>>> import numpy as np
>>> import numpy.linalg as la
>>> np.set_printoptions(precision=2, suppress=True, linewidth=160)
>>> feats = np.vander(np.arange(7) - 3, 4, increasing=True)
>>> feats
array([[  1,  -3,   9, -27],
       [  1,  -2,   4,  -8],
       [  1,  -1,   1,  -1],
       [  1,   0,   0,   0],
       [  1,   1,   1,   1],
       [  1,   2,   4,   8],
       [  1,   3,   9,  27]])
>>> th = np.radians(180)
>>> r_ = np.eye(4)
>>> r_[3, 3] = r_[2, 2] = np.cos(th)
>>> r_[3, 2], r_[2, 3] = -np.sin(th), np.sin(th)
>>> r_.round(2) + 0
array([[ 1.,  0.,  0.,  0.],
       [ 0.,  1.,  0.,  0.],
       [ 0.,  0., -1.,  0.],
       [ 0.,  0.,  0., -1.]])
>>> A2 = feats @ r_.T
>>> np.round(la.det(r_), 2), np.trace(r_)
(np.float64(1.0), np.float64(0.0))
>>> np.abs(A2 - feats).max(axis=0)
array([ 0.,  0., 18., 54.])
>>> np.allclose(feats @ feats.T, A2 @ A2.T)
True
>>> x = np.array([2, 2, -1, -1])
>>> y = feats @ x
>>> b, lr = np.zeros(4), 1 / la.norm(feats, 2) ** 2
>>> for i in range(25):
...     b -= lr * feats.T @ (feats @ b - y)
...     if i % 5 == 0: print(i, round(la.norm(feats @ b - y), 2))
... 
0 10.27
5 7.02
10 5.82
15 5.42
20 5.27
>>> b.round(2) + 0
array([ 0.  ,  0.03, -0.68, -0.76])
>>> A2 = np.c_[feats[:, :1] @ np.array([[1]]), np.array([0, 2, 2, 2, 3, -3, 2])]
>>> A2
array([[ 1,  0],
       [ 1,  2],
       [ 1,  2],
       [ 1,  2],
       [ 1,  3],
       [ 1, -3],
       [ 1,  2]])
>>> la.matrix_rank(A2)
np.int64(2)
>>> np.round(la.lstsq(feats, A2[:, 0])[0], 2) + 0
array([1., 0., 0., 0.])
>>> la.matrix_rank(np.c_[feats, A2])
np.int64(5)
>>> blk = np.stack([A2, 4 * A2, A2[::-1]])
>>> la.norm(blk, axis=(1, 2))
array([ 6.4 , 25.61,  6.4 ])
>>> blk.sum(axis=0)
array([[  6,   2],
       [  6,   7],
       [  6,  13],
       [  6,  12],
       [  6,  17],
       [  6, -13],
       [  6,  10]])
>>> blk.shape
(3, 7, 2)
>>> rng = np.random.default_rng(71642)
>>> labels = rng.permutation(4)
>>> A2 = feats[:, labels] * rng.choice([-1, 1], 4)
>>> A2
array([[  9,  27,   1,   3],
       [  4,   8,   1,   2],
       [  1,   1,   1,   1],
       [  0,   0,   1,   0],
       [  1,  -1,   1,  -1],
       [  4,  -8,   1,  -2],
       [  9, -27,   1,  -3]])
>>> Uu, _, VT = la.svd(feats.T @ A2)
>>> np.round(la.lstsq(feats, A2)[0], 2) + 0
array([[ 0.,  0.,  1.,  0.],
       [ 0.,  0.,  0., -1.],
       [ 1.,  0.,  0.,  0.],
       [ 0., -1.,  0.,  0.]])
>>> np.round(Uu @ VT, 2) + 0
array([[ 0.,  0.,  1.,  0.],
       [ 0.,  0.,  0., -1.],
       [ 1.,  0.,  0.,  0.],
       [ 0., -1.,  0.,  0.]])
>>> labels
array([2, 3, 0, 1])
>>> A2 = np.array([[2, -1], [-1, -1]])
>>> W2 = np.array([[3, 5, -4], [-2, -3, 1], [2, 1, -5]])
>>> m1 = np.block([[A2, np.zeros((2, 3))], [np.zeros((3, 2)), W2]])
>>> m1
array([[ 2., -1.,  0.,  0.,  0.],
       [-1., -1.,  0.,  0.,  0.],
       [ 0.,  0.,  3.,  5., -4.],
       [ 0.,  0., -2., -3.,  1.],
       [ 0.,  0.,  2.,  1., -5.]])
>>> Q, r_ = la.qr(m1)
>>> np.allclose(r_.T @ r_, m1.T @ m1)
True
>>> Q @ r_
array([[ 2., -1.,  0.,  0.,  0.],
       [-1., -1.,  0.,  0.,  0.],
       [ 0.,  0.,  3.,  5., -4.],
       [ 0.,  0., -2., -3.,  1.],
       [ 0.,  0.,  2.,  1., -5.]])
>>> np.round(Q.T @ Q, 2) + 0
array([[1., 0., 0., 0., 0.],
       [0., 1., 0., 0., 0.],
       [0., 0., 1., 0., 0.],
       [0., 0., 0., 1., 0.],
       [0., 0., 0., 0., 1.]])
>>> np.trace(Q @ Q.T)
np.float64(5.0)
>>> labels = rng.permutation(5)
>>> labels
array([3, 2, 1, 0, 4])
>>> A2 = m1[labels][:, labels]
>>> np.diag(A2)
array([-3.,  3., -1.,  2., -5.])
>>> np.sort(np.abs(la.eigvals(A2)))
array([1.3 , 1.9 , 1.9 , 2.3 , 3.87])
>>> round(float(la.det(A2)), 2), round(float(la.det(m1[labels])), 2)
(42.0, 42.0)
>>> np.trace(A2)
np.float64(-4.0)
>>> x = np.array([1, -1, -2, -3])
>>> y = feats @ x
>>> la.lstsq(feats, y)[0]
array([ 1., -1., -2., -3.])
>>> y
array([  67,   19,    3,    1,   -5,  -33, -101])
>>> y = y + 0.1 * rng.normal(size=7)
>>> y
array([  66.99,   19.15,    2.99,    0.96,   -4.99,  -32.96, -101.04])
>>> b, *_ = la.lstsq(feats, y)
>>> b
array([ 1.02, -1.02, -2.  , -3.  ])
>>> b.round()
array([ 1., -1., -2., -3.])
>>> mat = np.eye(10, dtype=int)[rng.permutation(10)]
>>> mat
array([[0, 0, 0, 0, 0, 0, 1, 0, 0, 0],
       [0, 0, 0, 1, 0, 0, 0, 0, 0, 0],
       [0, 0, 0, 0, 0, 0, 0, 0, 0, 1],
       [0, 1, 0, 0, 0, 0, 0, 0, 0, 0],
       [0, 0, 1, 0, 0, 0, 0, 0, 0, 0],
       [0, 0, 0, 0, 0, 0, 0, 1, 0, 0],
       [1, 0, 0, 0, 0, 0, 0, 0, 0, 0],
       [0, 0, 0, 0, 0, 0, 0, 0, 1, 0],
       [0, 0, 0, 0, 0, 1, 0, 0, 0, 0],
       [0, 0, 0, 0, 1, 0, 0, 0, 0, 0]])
>>> x = np.array([-1, 2, 0, 2, -2, 0, 0, 1, 2, -2])
>>> y = mat @ x
>>> b, lr = np.zeros(10), 1 / la.norm(mat, 2) ** 2
>>> for i in range(250):
...     b -= lr * mat.T @ (mat @ b - y)
...     if i % 50 == 0: print(i, round(la.norm(mat @ b - y), 2))
... 
0 0.0
50 0.0
100 0.0
150 0.0
200 0.0
>>> np.round(la.cond(mat), 2)
np.float64(1.0)
>>> np.sort(np.abs(la.eigvals(mat)))[::-1]
array([1., 1., 1., 1., 1., 1., 1., 1., 1., 1.])
>>> la.matrix_power(mat, 100)
array([[1, 0, 0, 0, 0, 0, 0, 0, 0, 0],
       [0, 1, 0, 0, 0, 0, 0, 0, 0, 0],
       [0, 0, 0, 0, 0, 0, 0, 0, 0, 1],
       [0, 0, 0, 1, 0, 0, 0, 0, 0, 0],
       [0, 0, 1, 0, 0, 0, 0, 0, 0, 0],
       [0, 0, 0, 0, 0, 0, 0, 1, 0, 0],
       [0, 0, 0, 0, 0, 0, 1, 0, 0, 0],
       [0, 0, 0, 0, 0, 0, 0, 0, 1, 0],
       [0, 0, 0, 0, 0, 1, 0, 0, 0, 0],
       [0, 0, 0, 0, 1, 0, 0, 0, 0, 0]])
>>> mat.sum(axis=1)
array([1, 1, 1, 1, 1, 1, 1, 1, 1, 1])
>>> p = np.eye(10)[2]
>>> for _ in range(6):
...     p = p @ mat
...     print(p.round(2))
... 
[0. 0. 0. 0. 0. 0. 0. 0. 0. 1.]
[0. 0. 0. 0. 1. 0. 0. 0. 0. 0.]
[0. 0. 1. 0. 0. 0. 0. 0. 0. 0.]
[0. 0. 0. 0. 0. 0. 0. 0. 0. 1.]
[0. 0. 0. 0. 1. 0. 0. 0. 0. 0.]
[0. 0. 1. 0. 0. 0. 0. 0. 0. 0.]
>>> G = mat.T @ mat
>>> (mat @ mat.T).shape
(10, 10)
>>> np.trace(G), (mat ** 2).sum()
(np.int64(10), np.int64(10))
>>> mat[:, 7] @ mat[:, 2]
np.int64(0)
>>> la.norm(mat, axis=0)
array([1., 1., 1., 1., 1., 1., 1., 1., 1., 1.])
>>> mat @ mat.T
array([[1, 0, 0, 0, 0, 0, 0, 0, 0, 0],
       [0, 1, 0, 0, 0, 0, 0, 0, 0, 0],
       [0, 0, 1, 0, 0, 0, 0, 0, 0, 0],
       [0, 0, 0, 1, 0, 0, 0, 0, 0, 0],
       [0, 0, 0, 0, 1, 0, 0, 0, 0, 0],
       [0, 0, 0, 0, 0, 1, 0, 0, 0, 0],
       [0, 0, 0, 0, 0, 0, 1, 0, 0, 0],
       [0, 0, 0, 0, 0, 0, 0, 1, 0, 0],
       [0, 0, 0, 0, 0, 0, 0, 0, 1, 0],
       [0, 0, 0, 0, 0, 0, 0, 0, 0, 1]])
>>> (mat != 0).astype(int)
array([[0, 0, 0, 0, 0, 0, 1, 0, 0, 0],
       [0, 0, 0, 1, 0, 0, 0, 0, 0, 0],
       [0, 0, 0, 0, 0, 0, 0, 0, 0, 1],
       [0, 1, 0, 0, 0, 0, 0, 0, 0, 0],
       [0, 0, 1, 0, 0, 0, 0, 0, 0, 0],
       [0, 0, 0, 0, 0, 0, 0, 1, 0, 0],
       [1, 0, 0, 0, 0, 0, 0, 0, 0, 0],
       [0, 0, 0, 0, 0, 0, 0, 0, 1, 0],
       [0, 0, 0, 0, 0, 1, 0, 0, 0, 0],
       [0, 0, 0, 0, 1, 0, 0, 0, 0, 0]])
>>> np.flatnonzero(la.matrix_power((mat != 0) + (mat.T != 0) + np.eye(10), 10)[8])
array([5, 7, 8])
>>> M = np.array([[0.6, -3.9, -0.5, 1.4, 0.9, -0.3, 0.7, -0.9],
...     [0.8, 2.1, -0.5, -1.2, 1.1, -0.1, -3.5, -1.1],
...     [1.0, 0.3, 0.4, -0.1, 0.7, 0.0, -0.3, 1.4],
...     [-1.0, 1.8, 0.5, -1.2, 0.2, 1.2, 1.1, 0.8],
...     [-3.0, 3.9, -0.1, -2.4, -0.3, 0.0, 0.7, 0.1],
...     [-1.0, -0.9, 0.0, -2.4, -0.6, -0.9, -1.5, 1.0]])
>>> u, g = M[0], M[3]
>>> u @ g
np.float64(-9.68)
>>> p = (u @ g) / (u @ u) * u
>>> round((g - p) @ u, 2)
np.float64(0.0)
>>> g - p
array([-0.71, -0.09,  0.26, -0.52,  0.64,  1.05,  1.44,  0.36])
>>> p
array([-0.29,  1.89,  0.24, -0.68, -0.44,  0.15, -0.34,  0.44])
>>> th = np.radians(72)
>>> r_ = np.eye(8)
>>> r_[4, 4] = r_[1, 1] = np.cos(th)
>>> r_[4, 1], r_[1, 4] = -np.sin(th), np.sin(th)
>>> r_
array([[ 1.  ,  0.  ,  0.  ,  0.  ,  0.  ,  0.  ,  0.  ,  0.  ],
       [ 0.  ,  0.31,  0.  ,  0.  ,  0.95,  0.  ,  0.  ,  0.  ],
       [ 0.  ,  0.  ,  1.  ,  0.  ,  0.  ,  0.  ,  0.  ,  0.  ],
       [ 0.  ,  0.  ,  0.  ,  1.  ,  0.  ,  0.  ,  0.  ,  0.  ],
       [ 0.  , -0.95,  0.  ,  0.  ,  0.31,  0.  ,  0.  ,  0.  ],
       [ 0.  ,  0.  ,  0.  ,  0.  ,  0.  ,  1.  ,  0.  ,  0.  ],
       [ 0.  ,  0.  ,  0.  ,  0.  ,  0.  ,  0.  ,  1.  ,  0.  ],
       [ 0.  ,  0.  ,  0.  ,  0.  ,  0.  ,  0.  ,  0.  ,  1.  ]])
>>> A2 = M @ r_.T
>>> np.abs(A2 - M).max(axis=0)
array([0.  , 3.55, 0.  , 0.  , 3.5 , 0.  , 0.  , 0.  ])
>>> A2
array([[ 0.6 , -0.35, -0.5 ,  1.4 ,  3.99, -0.3 ,  0.7 , -0.9 ],
       [ 0.8 ,  1.7 , -0.5 , -1.2 , -1.66, -0.1 , -3.5 , -1.1 ],
       [ 1.  ,  0.76,  0.4 , -0.1 , -0.07,  0.  , -0.3 ,  1.4 ],
       [-1.  ,  0.75,  0.5 , -1.2 , -1.65,  1.2 ,  1.1 ,  0.8 ],
       [-3.  ,  0.92, -0.1 , -2.4 , -3.8 ,  0.  ,  0.7 ,  0.1 ],
       [-1.  , -0.85,  0.  , -2.4 ,  0.67, -0.9 , -1.5 ,  1.  ]])
